$ python3 -q
>>> import numpy as np
>>> np.set_printoptions(suppress=True, linewidth=200)
>>> tidy = lambda a: np.round(a, 2) + 0
>>> arr = np.loadtxt("out13.csv", delimiter=",")
>>> print(arr)
[[ 0.25 -0.33 -0.38]
 [ 0.89 -0.95 -0.98]
 [-0.48  0.59  0.66]
 [-0.48  0.59  0.66]
 [-0.25  0.33  0.38]
 [-0.37  0.47  0.54]
 [-0.25  0.33  0.38]
 [-0.65  0.77  0.83]
 [ 0.    0.    0.  ]
 [-0.13  0.17  0.2 ]
 [-0.25  0.33  0.38]
 [-0.98  0.99  1.  ]
 [ 0.89 -0.95 -0.98]
 [ 0.92 -0.97 -0.98]
 [ 0.95 -0.98 -0.99]
 [-0.99  1.    1.  ]
 [ 0.48 -0.59 -0.66]
 [-0.48  0.59  0.66]
 [ 0.92 -0.97 -0.98]
 [-0.65  0.77  0.83]
 [ 0.37 -0.47 -0.54]
 [-0.86  0.94  0.96]
 [ 0.57 -0.69 -0.76]]
>>> Xs = arr - arr.mean(axis=0)
>>> evecs = np.linalg.svd(Xs)[2][:1]
>>> A2 = Xs - Xs @ evecs.T @ evecs
>>> print(tidy(np.cov(Xs @ evecs.T, rowvar=False)))
1.52
>>> print(tidy(A2.std(axis=0)))
[0.05 0.   0.04]
>>> print(tidy(np.linalg.norm(A2) / np.linalg.norm(Xs)))
0.05
>>> print(tidy(np.diag(evecs.T @ evecs)))
[0.28 0.34 0.38]
>>> print(tidy((Xs @ evecs.T).std(axis=0)))
[1.21]
>>> C2 = np.cov(arr, rowvar=False)
>>> print(tidy(np.corrcoef(arr.T)))
[[ 1.   -1.   -0.99]
 [-1.    1.    1.  ]
 [-0.99  1.    1.  ]]
>>> print(tidy(np.linalg.eigvalsh(C2)[::-1]))
[1.52 0.   0.  ]
>>> print(np.median(arr, axis=0))
[-0.25  0.33  0.38]
>>> print(tidy(arr.std(axis=0)))
[0.64 0.7  0.74]
>>> print(np.argwhere(np.triu(np.abs(np.corrcoef(arr.T)) > 0.8, 1)))
[[0 1]
 [0 2]
 [1 2]]
>>> print(tidy(np.corrcoef(arr[:, 2], arr[:, 1])[0, 1]))
1.0
>>> A2 = np.c_[arr[:, :1] @ np.array([[5]]), np.array([5, 6, 0, -4, -5, -6, 2, 5, 1, 2, -7, -2, 6, -3, -4, -7, 7, -5, 6, -6, 9, 4, 0])]
>>> print(tidy(A2))
[[ 1.25  5.  ]
 [ 4.45  6.  ]
 [-2.4   0.  ]
 [-2.4  -4.  ]
 [-1.25 -5.  ]
 [-1.85 -6.  ]
 [-1.25  2.  ]
 [-3.25  5.  ]
 [ 0.    1.  ]
 [-0.65  2.  ]
 [-1.25 -7.  ]
 [-4.9  -2.  ]
 [ 4.45  6.  ]
 [ 4.6  -3.  ]
 [ 4.75 -4.  ]
 [-4.95 -7.  ]
 [ 2.4   7.  ]
 [-2.4  -5.  ]
 [ 4.6   6.  ]
 [-3.25 -6.  ]
 [ 1.85  9.  ]
 [-4.3   4.  ]
 [ 2.85  0.  ]]
>>> print(np.linalg.matrix_rank(A2))
2
>>> print(np.linalg.matrix_rank(np.c_[arr, A2]))
4
>>> vec = np.array([2, 0, 2])
>>> h = np.maximum(arr @ vec, 0)
>>> print(tidy(np.maximum(arr @ (3 * vec), 0)))
[0.   0.   1.08 1.08 0.78 1.02 0.78 1.08 0.   0.42 0.78 0.12 0.   0.   0.   0.06 0.   1.08 0.   1.08 0.   0.6  0.  ]
>>> print(tidy(h))
[0.   0.   0.36 0.36 0.26 0.34 0.26 0.36 0.   0.14 0.26 0.04 0.   0.   0.   0.02 0.   0.36 0.   0.36 0.   0.2  0.  ]
>>> print(tidy(np.maximum(arr @ vec, 0) - np.maximum(-arr @ vec, 0)))
[-0.26 -0.18  0.36  0.36  0.26  0.34  0.26  0.36  0.    0.14  0.26  0.04 -0.18 -0.12 -0.08  0.02 -0.36  0.36 -0.12  0.36 -0.34  0.2  -0.38]
>>> print(arr * (h > 1e-9)[:, None])
[[ 0.   -0.   -0.  ]
 [ 0.   -0.   -0.  ]
 [-0.48  0.59  0.66]
 [-0.48  0.59  0.66]
 [-0.25  0.33  0.38]
 [-0.37  0.47  0.54]
 [-0.25  0.33  0.38]
 [-0.65  0.77  0.83]
 [ 0.    0.    0.  ]
 [-0.13  0.17  0.2 ]
 [-0.25  0.33  0.38]
 [-0.98  0.99  1.  ]
 [ 0.   -0.   -0.  ]
 [ 0.   -0.   -0.  ]
 [ 0.   -0.   -0.  ]
 [-0.99  1.    1.  ]
 [ 0.   -0.   -0.  ]
 [-0.48  0.59  0.66]
 [ 0.   -0.   -0.  ]
 [-0.65  0.77  0.83]
 [ 0.   -0.   -0.  ]
 [-0.86  0.94  0.96]
 [ 0.   -0.   -0.  ]]
>>> d = np.linalg.norm(arr[:, None] - arr[None], axis=-1)
>>> print(d.shape)
(23, 23)
>>> print(tidy(np.linalg.norm(arr - arr.mean(axis=0), axis=1)))
[0.63 1.7  0.94 0.94 0.49 0.73 0.49 1.23 0.07 0.22 0.49 1.64 1.7  1.73 1.76 1.66 1.08 0.94 1.73 1.23 0.88 1.52 1.25]
>>> print(np.unravel_index(d.round(6).argmax(), d.shape))
(np.int64(14), np.int64(15))
>>> print(tidy(d[:5, :5]))
[[0.   1.07 1.57 1.57 1.12]
 [1.07 0.   2.63 2.63 2.19]
 [1.57 2.63 0.   0.   0.45]
 [1.57 2.63 0.   0.   0.45]
 [1.12 2.19 0.45 0.45 0.  ]]
>>> print((d + 1e9 * np.eye(23)).round(6).argmin(axis=1))
[20 12  3  2  6  2  4 19  9  4  4 15  1 18 13 11 22  2 13  7 16 11 16]
>>> mat = np.array([[-1.54, -1.17, 2.24],
...     [-6.82, 5.99, 1.06],
...     [-5.97, 4.54, 0.88],
...     [-1.09, -0.04, 2.03],
...     [-0.96, -1.65, 2.15],
...     [-0.95, -0.76, 2.57],
...     [-6.63, 4.98, -0.11],
...     [-7.83, 2.33, -0.5],
...     [-0.07, -1.25, 3.13],
...     [-0.67, 0.41, 1.3],
...     [-7.63, 5.62, -0.12],
...     [-2.54, -0.28, 3.22],
...     [-5.36, 4.73, 0.59],
...     [-7.63, 6.57, 0.33],
...     [-8.04, 6.87, -0.52],
...     [-5.37, 4.27, -2.46],
...     [-1.6, -0.31, 4.51]])
>>> w1 = np.array([[-8, -1, -1, 2], [8, -3, -6, -2], [-6, 9, 0, 1]])
>>> b = np.array([-6, -8, -7, 1])
>>> H = np.maximum(mat @ w1 + b, 0)
>>> print(tidy((H > 0).mean(axis=0)))
[0.53 0.47 0.18 0.41]
>>> print(np.linalg.matrix_rank(H))
4
>>> W2 = np.array([[-2, -1], [-1, 3], [0, -3], [-1, 3]])
>>> print((H @ W2).round(6).argmax(axis=1))
[1 1 1 1 1 1 1 1 1 1 1 1 1 1 1 1 1]
>>> print(w1 @ W2)
[[ 15  14]
 [-11  -5]
 [  2  36]]
>>> d = np.linalg.norm(mat[:, None] - mat[None], axis=-1)
>>> print((d + 1e9 * np.eye(17)).round(6).argmin(axis=1))
[ 4 13 12  5  0  0 10  6  5  3 13 16  2 14 13  6 11]
>>> print(d.shape)
(17, 17)
>>> print(np.flatnonzero(d[2] < d.mean() / 2))
[ 1  2  6 10 12]
>>> f = np.array([-1, -2, 3])
>>> print(tidy(np.cross(mat[12, :3], mat[9, :3])))
[5.91 6.57 0.97]
>>> Uu, s, VT = np.linalg.svd(mat, full_matrices=False)
>>> print(tidy(s / s[0]))
[1.   0.35 0.14]
>>> print(tidy(Uu.T @ mat @ VT.T))
[[25.93  0.    0.  ]
 [ 0.    9.07  0.  ]
 [ 0.    0.    3.66]]
>>> print(tidy(np.cumsum(s ** 2) / np.sum(s ** 2)))
[0.88 0.98 1.  ]
>>> data = np.load("layer9.npy")
>>> print(data)
[[0 0 0]
 [0 0 0]
 [0 0 0]
 [0 0 0]
 [0 0 0]
 [3 2 1]
 [2 0 2]
 [2 0 2]
 [4 0 3]
 [2 0 1]
 [1 2 0]
 [1 2 0]
 [0 0 0]
 [3 2 2]
 [0 0 0]
 [0 0 0]]
>>> def softmax(z):
...     e = np.exp(z - z.max(axis=-1, keepdims=True))
...     return e / e.sum(axis=-1, keepdims=True)
... 
>>> print(tidy(softmax(data).sum(axis=1)))
[1. 1. 1. 1. 1. 1. 1. 1. 1. 1. 1. 1. 1. 1. 1. 1.]
>>> print(tidy(softmax(10 * data[4])))
[0.33 0.33 0.33]
>>> print(tidy(softmax(data[4])))
[0.33 0.33 0.33]
>>> att = data @ data.T / np.sqrt(3)
>>> print(tidy(softmax(att)[4] @ data))
[1.12 0.5  0.69]
>>> print(softmax(att).round(6).argmax(axis=1))
[0 0 0 0 0 8 8 8 8 8 5 5 0 8 0 0]
>>> C2 = np.cov(data, rowvar=False)
>>> print(C2.shape)
(3, 3)
>>> idx = data[:, 0] > np.median(data[:, 0])
>>> f = data[idx].mean(axis=0) - data[~idx].mean(axis=0)
>>> print(tidy(f))
[2.25 1.   1.38]
>>> print(np.argsort(-np.abs(f).round(6), kind="stable"))
[0 2 1]
>>> A2 = np.array([[1, 1], [1, -1]])
>>> rng = np.random.default_rng(351610)
>>> J = np.kron(A2, np.kron(A2, A2))[rng.permutation(8)][:2]
>>> print(J)
[[ 1  1 -1 -1  1  1 -1 -1]
 [ 1 -1 -1  1  1 -1 -1  1]]
>>> # column 4 repeats column 0
>>> A2 = J + rng.integers(-2, 3, (2, 1)) @ rng.integers(-2, 3, (1, 8))
>>> print(A2)
[[ 3  1 -5  1 -1 -1 -3 -1]
 [ 3 -1 -5  3 -1 -3 -3  1]]
>>> print(A2 - J)
[[ 2  0 -4  2 -2 -2 -2  0]
 [ 2  0 -4  2 -2 -2 -2  0]]
>>> print(np.linalg.matrix_rank(A2 - J, tol=1e-8))
1
>>> print(tidy(np.linalg.svd(A2 - J, compute_uv=False)))
[8.49 0.  ]
>>> A2 = np.array([[0, 3], [4, 5], [5, 0], [1, 0], [0, 0], [1, 0], [0, 3], [0, 4]])
>>> print(np.einsum("ik,kj->ij", J, A2))
[[-1  1]
 [-9 -1]]
>>> print(np.einsum("ij->j", J))
[ 2  0 -2  0  2  0 -2  0]
>>> print(A2.T @ J.T)
[[-1 -9]
 [ 1 -1]]
>>> t3 = np.stack([J, 4 * J, J[::-1]])
>>> print((t3 @ J.T).shape)
(3, 2, 2)
>>> print(np.linalg.matrix_rank(t3.reshape(3, -1)))
2
>>> print(np.linalg.matrix_rank(t3))
[2 2 2]
>>> A2 = J / np.sqrt((J ** 2).mean(axis=1, keepdims=True))
>>> print(A2[0])
[ 1.  1. -1. -1.  1.  1. -1. -1.]
>>> print(np.linalg.matrix_rank(A2) == np.linalg.matrix_rank(J))
True
>>> print(J - J.mean(axis=1, keepdims=True))
[[ 1.  1. -1. -1.  1.  1. -1. -1.]
 [ 1. -1. -1.  1.  1. -1. -1.  1.]]
>>> t = np.radians(120)
>>> r_ = np.eye(8)
>>> r_[3, 3] = r_[0, 0] = np.cos(t)
>>> r_[3, 0], r_[0, 3] = -np.sin(t), np.sin(t)
>>> print(tidy(r_))
[[-0.5   0.    0.    0.87  0.    0.    0.    0.  ]
 [ 0.    1.    0.    0.    0.    0.    0.    0.  ]
 [ 0.    0.    1.    0.    0.    0.    0.    0.  ]
 [-0.87  0.    0.   -0.5   0.    0.    0.    0.  ]
 [ 0.    0.    0.    0.    1.    0.    0.    0.  ]
 [ 0.    0.    0.    0.    0.    1.    0.    0.  ]
 [ 0.    0.    0.    0.    0.    0.    1.    0.  ]
 [ 0.    0.    0.    0.    0.    0.    0.    1.  ]]
>>> A2 = J @ r_.T
>>> print(tidy(np.abs(A2 - J).max(axis=0)))
[2.37 0.   0.   2.37 0.   0.   0.   0.  ]
>>> print(np.allclose(J @ J.T, A2 @ A2.T))
True
>>> print(tidy(np.linalg.svd(J, compute_uv=False)), tidy(np.linalg.svd(A2, compute_uv=False)))
[2.83 2.83] [2.83 2.83]
>>> print(tidy(A2))
[[-1.37  1.   -1.   -0.37  1.    1.   -1.   -1.  ]
 [ 0.37 -1.   -1.   -1.37  1.   -1.   -1.    1.  ]]
>>> print(tidy(np.linalg.det(r_)), np.trace(r_))
1.0 5.0
>>> feats = np.load("arr.npy")
>>> print(tidy(feats))
[[-0.6  -0.59  0.54]
 [ 0.75 -0.66  0.1 ]
 [ 0.3   0.46  0.84]]
>>> vec = np.array([3, 5, 2])
>>> print(tidy(feats.T @ (feats @ vec)))
[3. 5. 2.]
>>> print(tidy(np.sort(np.abs(np.degrees(np.angle(np.linalg.eigvals(feats)))))))
[  0.   135.24 135.24]
>>> print(tidy(np.linalg.det(feats)))
1.0
>>> print(tidy(np.einsum("ij,ji->", feats, feats)))
1.02
>>> print(tidy(np.einsum("ii->", feats)))
-0.42
>>> print(tidy(np.linalg.det(feats.T)))
1.0
>>> print(tidy(np.poly(feats)))
[ 1.    0.42 -0.42 -1.  ]
>>> print(tidy(np.linalg.eigvals(feats).sum().real))
-0.42
>>> print(tidy(np.linalg.det(feats[::-1])))
-1.0
>>> M = np.loadtxt("m.csv", delimiter=",")
>>> print(M)
[[ 2.  3. -1. -1.]
 [-3.  3.  2. -2.]
 [ 2. -1. -2.  0.]
 [ 2. -1. -2.  0.]]
>>> # row 3 repeats row 2
>>> vec = np.array([2, 0, 0])
>>> rhs = arr @ vec
>>> print(tidy(np.linalg.pinv(arr) @ arr))
[[1. 0. 0.]
 [0. 1. 0.]
 [0. 0. 1.]]
>>> rhs = rhs + 0.02 * rng.normal(size=23)
>>> print(tidy(rhs))
[ 0.51  1.77 -0.97 -0.97 -0.49 -0.74 -0.53 -1.3   0.   -0.25 -0.5  -1.94  1.76  1.82  1.9  -1.94  0.92 -0.98  1.86 -1.3   0.75 -1.74  1.12]
>>> b, *_ = np.linalg.lstsq(arr, rhs)
>>> print(tidy(b))
[ 1.36 -1.4   0.79]
>>> print(b.round())
[ 1. -1.  1.]
>>> print(tidy(arr.T @ (rhs - arr @ b)))
[0. 0. 0.]
>>> Uu, s, VT = np.linalg.svd(M)
>>> print(np.argmax(s[:-1] / (s[1:] + 1e-6)) + 1)
3
>>> A2 = Uu[:, :3] @ np.diag(s[:3]) @ VT[:3]
>>> print(np.linalg.matrix_rank(A2))
3
>>> print(tidy(np.linalg.norm(M - A2, 2)), tidy(s[3]))
0.0 0.0
>>> print(tidy(A2))
[[ 2.  3. -1. -1.]
 [-3.  3.  2. -2.]
 [ 2. -1. -2.  0.]
 [ 2. -1. -2.  0.]]
